$ python3 -q
>>> import numpy as np
>>> np.set_printoptions(precision=1, suppress=True, linewidth=100, sign=" ")
>>> feats = np.loadtxt("m.csv", delimiter=",")
>>> feats
array([[-1. ,  1. , -1. ,  0.1,  0.9,  1. , -0.5, -0.6],
       [-0.4, -0.6, -1. , -0.8, -0.6,  1. ,  0.4, -0.7],
       [ 0. ,  1. , -0.2, -0.3, -0.9,  0.5,  0. ,  0.5],
       [-0.9, -0.9, -0.3,  0.9,  1. ,  1. , -0.9, -0.7],
       [-0.7,  1. ,  0.9,  0.8,  0.9, -0.1, -0.6,  0.6],
       [-1. ,  0.7, -0.9,  0.7,  0.9,  1. , -0.9, -0.7],
       [-0.6,  0.2,  0.8,  1. ,  0.8,  0.9, -1. , -0.2],
       [-0.1,  0.9, -0.4,  0.3, -0.8,  0.9, -0.7,  0. ],
       [ 0. , -0.5,  0.8, -0.3,  0.9, -1. ,  0.9,  0.4],
       [ 0.9, -1. , -0.4, -0.9,  0.4, -1. ,  1. , -0.7],
       [-0.9,  1. , -0.1,  0.9,  0.1,  1. , -1. ,  0.3],
       [-0.9,  1. , -0.5,  0. ,  0.5,  0.9,  0.1,  0.2],
       [ 0.5,  1. ,  0.8, -0.6, -0.7, -1. ,  0.9,  0.8],
       [ 1. , -1. ,  1. , -0.4, -0.2, -1. ,  0.8,  0.5],
       [ 0.9, -1. , -0.9, -1. , -0.8, -1. ,  1. , -0.5],
       [ 0.7,  0.7,  1. ,  1. ,  0.8, -1. , -0.5,  0.9],
       [ 0.9, -1. ,  0.8, -0.8,  0.9, -1. ,  1. , -0.3],
       [-0.1,  0.1, -0.1,  0.3,  0. ,  0.5, -0.4, -0.1],
       [ 0.3,  0.8, -0.9, -0.9, -1. ,  0.5,  0.8,  0. ],
       [ 0.3,  0.9,  1. ,  0.9,  0.7, -1. , -0.6,  0.8],
       [-0.5,  0.8, -0.9, -0.5, -0.7,  1. ,  0. , -0.3]])
>>> M2 = np.c_[feats[:, :1] @ np.array([[2]]), np.array([1, 1, -2, 1, 0, 2, 1, 2, 1, -3, 3, -1, 2, -2, 0, 0, -1, -2, 2, -3, 1])]
>>> M2
array([[-2. ,  1. ],
       [-0.8,  1. ],
       [ 0. , -2. ],
       [-1.8,  1. ],
       [-1.4,  0. ],
       [-2. ,  2. ],
       [-1.2,  1. ],
       [-0.2,  2. ],
       [ 0. ,  1. ],
       [ 1.8, -3. ],
       [-1.8,  3. ],
       [-1.8, -1. ],
       [ 1. ,  2. ],
       [ 2. , -2. ],
       [ 1.8,  0. ],
       [ 1.4,  0. ],
       [ 1.8, -1. ],
       [-0.2, -2. ],
       [ 0.6,  2. ],
       [ 0.6, -3. ],
       [-1. ,  1. ]])
>>> np.round(np.linalg.norm(M2 - feats @ np.linalg.lstsq(feats, M2)[0], axis=0), 1) + 0
array([ 0. ,  5.5])
>>> np.round(np.linalg.lstsq(feats, M2[:, 0])[0], 1) + 0
array([ 2.,  0.,  0.,  0.,  0.,  0.,  0.,  0.])
>>> rng = np.random.default_rng(75368)
>>> lab = rng.permutation(8)
>>> M2 = feats[:, lab] * rng.choice([-1, 1], 8)
>>> M2
array([[ 1. ,  0.1, -1. ,  1. , -0.9,  0.6, -0.5, -1. ],
       [-0.6, -0.8, -0.4,  1. ,  0.6,  0.7,  0.4, -1. ],
       [ 1. , -0.3,  0. ,  0.2,  0.9, -0.5,  0. , -0.5],
       [-0.9,  0.9, -0.9,  0.3, -1. ,  0.7, -0.9, -1. ],
       [ 1. ,  0.8, -0.7, -0.9, -0.9, -0.6, -0.6,  0.1],
       [ 0.7,  0.7, -1. ,  0.9, -0.9,  0.7, -0.9, -1. ],
       [ 0.2,  1. , -0.6, -0.8, -0.8,  0.2, -1. , -0.9],
       [ 0.9,  0.3, -0.1,  0.4,  0.8, -0. , -0.7, -0.9],
       [-0.5, -0.3,  0. , -0.8, -0.9, -0.4,  0.9,  1. ],
       [-1. , -0.9,  0.9,  0.4, -0.4,  0.7,  1. ,  1. ],
       [ 1. ,  0.9, -0.9,  0.1, -0.1, -0.3, -1. , -1. ],
       [ 1. ,  0. , -0.9,  0.5, -0.5, -0.2,  0.1, -0.9],
       [ 1. , -0.6,  0.5, -0.8,  0.7, -0.8,  0.9,  1. ],
       [-1. , -0.4,  1. , -1. ,  0.2, -0.5,  0.8,  1. ],
       [-1. , -1. ,  0.9,  0.9,  0.8,  0.5,  1. ,  1. ],
       [ 0.7,  1. ,  0.7, -1. , -0.8, -0.9, -0.5,  1. ],
       [-1. , -0.8,  0.9, -0.8, -0.9,  0.3,  1. ,  1. ],
       [ 0.1,  0.3, -0.1,  0.1, -0. ,  0.1, -0.4, -0.5],
       [ 0.8, -0.9,  0.3,  0.9,  1. , -0. ,  0.8, -0.5],
       [ 0.9,  0.9,  0.3, -1. , -0.7, -0.8, -0.6,  1. ],
       [ 0.8, -0.5, -0.5,  0.9,  0.7,  0.3,  0. , -1. ]])
>>> U, _, vt = np.linalg.svd(feats.T @ M2)
>>> np.round(np.linalg.lstsq(feats, M2)[0], 1) + 0
array([[ 0.,  0.,  1.,  0.,  0.,  0.,  0.,  0.],
       [ 1.,  0.,  0.,  0.,  0.,  0.,  0.,  0.],
       [ 0.,  0.,  0., -1.,  0.,  0.,  0.,  0.],
       [ 0.,  1.,  0.,  0.,  0.,  0.,  0.,  0.],
       [ 0.,  0.,  0.,  0., -1.,  0.,  0.,  0.],
       [ 0.,  0.,  0.,  0.,  0.,  0.,  0., -1.],
       [ 0.,  0.,  0.,  0.,  0.,  0.,  1.,  0.],
       [ 0.,  0.,  0.,  0.,  0., -1.,  0.,  0.]])
>>> np.count_nonzero(M2)
np.int64(160)
>>> np.abs(M2).max()
np.float64(1.0)
>>> np.round(M2.sum(axis=1), 1) + 0
array([-0.7, -0.1,  0.8, -2.8, -1.8, -0.8, -2.7,  0.7, -1. ,  1.7, -1.3, -0.9,  1.9,  0.1,  3.1,
        0.2, -0.3, -0.4,  2.4,  0. ,  0.7])
>>> np.linalg.matrix_rank(M2)
np.int64(8)
>>> np.linalg.svd(M2, compute_uv=False)
array([ 6.6,  5.2,  3.9,  2.3,  1.6,  1. ,  0.6,  0.3])
>>> round(float(np.linalg.norm(M2)), 1)
9.7
>>> M2.sum(axis=0)
array([ 5.1,  0.4, -1.6,  0.5, -3.1, -0.2, -0.2, -2.1])
>>> x0 = np.array([4, 3, -2, -2, 0, 2, -5, -1])
>>> rhs = feats @ x0
>>> np.round(np.linalg.pinv(feats) @ feats, 1) + 0
array([[ 1.,  0.,  0.,  0.,  0.,  0.,  0.,  0.],
       [ 0.,  1.,  0.,  0.,  0.,  0.,  0.,  0.],
       [ 0.,  0.,  1.,  0.,  0.,  0.,  0.,  0.],
       [ 0.,  0.,  0.,  1.,  0.,  0.,  0.,  0.],
       [ 0.,  0.,  0.,  0.,  1.,  0.,  0.,  0.],
       [ 0.,  0.,  0.,  0.,  0.,  1.,  0.,  0.],
       [ 0.,  0.,  0.,  0.,  0.,  0.,  1.,  0.],
       [ 0.,  0.,  0.,  0.,  0.,  0.,  0.,  1.]])
>>> np.round(np.linalg.lstsq(feats, rhs)[0], 1) + 0
array([ 4.,  3., -2., -2.,  0.,  2., -5., -1.])
>>> rhs
array([ 5.9,  0.9,  4.5, -0.3, -1. ,  5.7,  1.6,  7.8, -9.4, -3.1,  4.5,  1.5, -2.7, -6.7, -2.1,
        0.5, -6.1,  2.6,  4.2,  0.3,  5.5])
>>> rhs = rhs + 0.3 * rng.normal(size=21)
>>> rhs
array([ 5.5,  0.3,  5. , -0.3, -1. ,  5.5,  1.7,  7.4, -9.7, -3.2,  4.3,  1.6, -2.9, -7. , -2.3,
        0.3, -5.9,  2.4,  4.4,  0.6,  5. ])
>>> coef, *_ = np.linalg.lstsq(feats, rhs)
>>> round(np.linalg.norm(rhs - feats @ coef), 1)
np.float64(1.3)
>>> [round(float(np.linalg.norm(np.linalg.solve(feats.T @ feats + lam * np.eye(8), feats.T @ rhs))), 2) for lam in (0, 1, 10, 100)]
[8.19, 4.9, 2.62, 0.83]
>>> np.round(feats.T @ (rhs - feats @ coef), 1) + 0
array([ 0.,  0.,  0.,  0.,  0.,  0.,  0.,  0.])
>>> W0 = np.load("run2.npy")
>>> W0
array([[-1.3,  2.7,  2.6, -1.4, -0.2,  0. ],
       [-1.3, -3.3, -0.2,  3.3,  1.9,  3.7],
       [-2.9, -4.1, -3.9, -3.9,  0.4,  3.5],
       [-1.3, -0.5, -1.3, -4. , -0.2,  0.8],
       [ 1.2,  1.4,  2.1,  3.5,  0.3, -1.7],
       [ 1.8,  4.9,  4.5,  2.8, -1.4, -3.3],
       [-0.3,  3.4,  3.5,  2.5, -0.4, -1. ],
       [-2.1, -4.9, -4.1, -4.9, -0.1,  3.5],
       [-2.7, -3.2, -1.3, -2. ,  0.4,  4.5],
       [-1.5, -1.3, -1.5,  0.7,  1.8,  0.5],
       [ 1. , -2.7, -1.5,  1.6,  0.4,  1.1],
       [-0.2, -3.8, -2. ,  4.6,  1.5,  2.7],
       [ 1.9,  1.4,  1. , -1.7, -2.6, -2. ],
       [ 1.4, -0.4, -1.5,  0.8, -0.1, -2.2],
       [-0.3,  2.3,  0.7, -4.5, -1.8, -0.5],
       [-2.4, -3. , -2.4,  0.3,  3.1,  2.4],
       [-0.5,  1.7,  0.4,  2.1,  1.5, -1. ],
       [-2.6, -1.8, -0.6, -0.4,  1. ,  2.6],
       [-2. ,  0.6,  2.1, -3.3, -1.6,  1.7],
       [-1.4, -2.5,  0. ,  1.4,  0.7,  4.1]])
>>> Xc = (W0 - W0.mean(axis=0)) / W0.std(axis=0)
>>> np.argwhere(np.abs(Xc) > 2)
array([[  5,   1],
       [  5,   2],
       [ 12,   4],
       [ 15,   4]])
>>> Xc.std(axis=0)
array([ 1.,  1.,  1.,  1.,  1.,  1.])
>>> coef = np.linalg.lstsq(np.delete(Xc, 3, axis=1), Xc[:, 3])[0]
>>> np.round(1 - np.var(Xc[:, 3] - np.delete(Xc, 3, axis=1) @ coef), 1)
np.float64(0.9)
>>> np.abs(coef).argmax()
np.int64(2)
